% ipython --no-banner

In [1]: import numpy as np

In [2]: import numpy.linalg as la

In [3]: np.set_printoptions(precision=1, suppress=True, linewidth=100, legacy="1.25")

In [4]: X = np.load("sample15.npy")

In [5]: X
Out[5]: 
array([[ 4, -3,  2,  2, -1,  1,  1,  3],
       [ 0, -5,  4, -2, -2,  1,  2,  3],
       [-3, -3, -5, -3, -1, -5, -5,  4],
       [ 1,  4, -2, -2,  0,  2, -3, -4],
       [ 0, -5,  4, -2, -2,  1,  2,  3],
       [-5, -4,  2, -2,  2, -5, -3,  5]])

In [6]: # looks like rank 5

In [7]: la.cond(X) > 100
Out[7]: True

In [8]: np.argsort(-la.norm(X, axis=0).round(6), kind="stable")[:3]
Out[8]: array([1, 7, 2])

In [9]: la.matrix_rank(X, rtol=0.1)
Out[9]: 5

In [10]: la.lstsq(X[:-1].T, X[-1])[2]
Out[10]: 4

In [11]: try:
    ...:     la.inv(X)
    ...: except la.LinAlgError as e:
    ...:     print(e)
    ...: 
Last 2 dimensions of the array must be square

In [12]: round(float(np.trace(la.pinv(X) @ X)), 1)
Out[12]: 5.0

In [13]: np.abs(np.diag(la.qr(X)[1])) > 1e-9
Out[13]: array([ True,  True,  True,  True,  True, False])

In [14]: np.allclose(X[:-1].T @ la.lstsq(X[:-1].T, X[-1])[0], X[-1])
Out[14]: False

In [15]: np.round(X @ la.pinv(X) @ X, 1) + 0
Out[15]: 
array([[ 4., -3.,  2.,  2., -1.,  1.,  1.,  3.],
       [ 0., -5.,  4., -2., -2.,  1.,  2.,  3.],
       [-3., -3., -5., -3., -1., -5., -5.,  4.],
       [ 1.,  4., -2., -2.,  0.,  2., -3., -4.],
       [ 0., -5.,  4., -2., -2.,  1.,  2.,  3.],
       [-5., -4.,  2., -2.,  2., -5., -3.,  5.]])

In [16]: left, sigma, Vt = la.svd(X)

In [17]: evecs = Vt[:(sigma > 1e-8).sum()]

In [18]: rng = np.random.default_rng(54)

In [19]: vec = X[2] + 3 * X[1] + rng.integers(2) * np.eye(8)[5]

In [20]: vec
Out[20]: array([ -3., -18.,   7.,  -9.,  -7.,  -2.,   1.,  13.])

In [21]: la.matrix_rank(np.vstack([X, vec]))
Out[21]: 5

In [22]: np.diag(evecs.T @ evecs)
Out[22]: array([0.8, 0.5, 0.9, 0.7, 0.4, 0.4, 0.8, 0.5])

In [23]: np.allclose(evecs.T @ evecs @ vec, vec)
Out[23]: True

In [24]: np.round(evecs.T @ evecs, 1) + 0
Out[24]: 
array([[ 0.8,  0. ,  0. ,  0.2, -0.1,  0.3, -0.2,  0.1],
       [ 0. ,  0.5, -0.1,  0.1,  0.2,  0.1, -0.1, -0.4],
       [ 0. , -0.1,  0.9, -0.1,  0.3,  0.2,  0. ,  0.1],
       [ 0.2,  0.1, -0.1,  0.7,  0.2, -0.2,  0.2,  0.1],
       [-0.1,  0.2,  0.3,  0.2,  0.4, -0.2, -0.2,  0. ],
       [ 0.3,  0.1,  0.2, -0.2, -0.2,  0.4,  0.1, -0.2],
       [-0.2, -0.1,  0. ,  0.2, -0.2,  0.1,  0.8, -0.1],
       [ 0.1, -0.4,  0.1,  0.1,  0. , -0.2, -0.1,  0.5]])
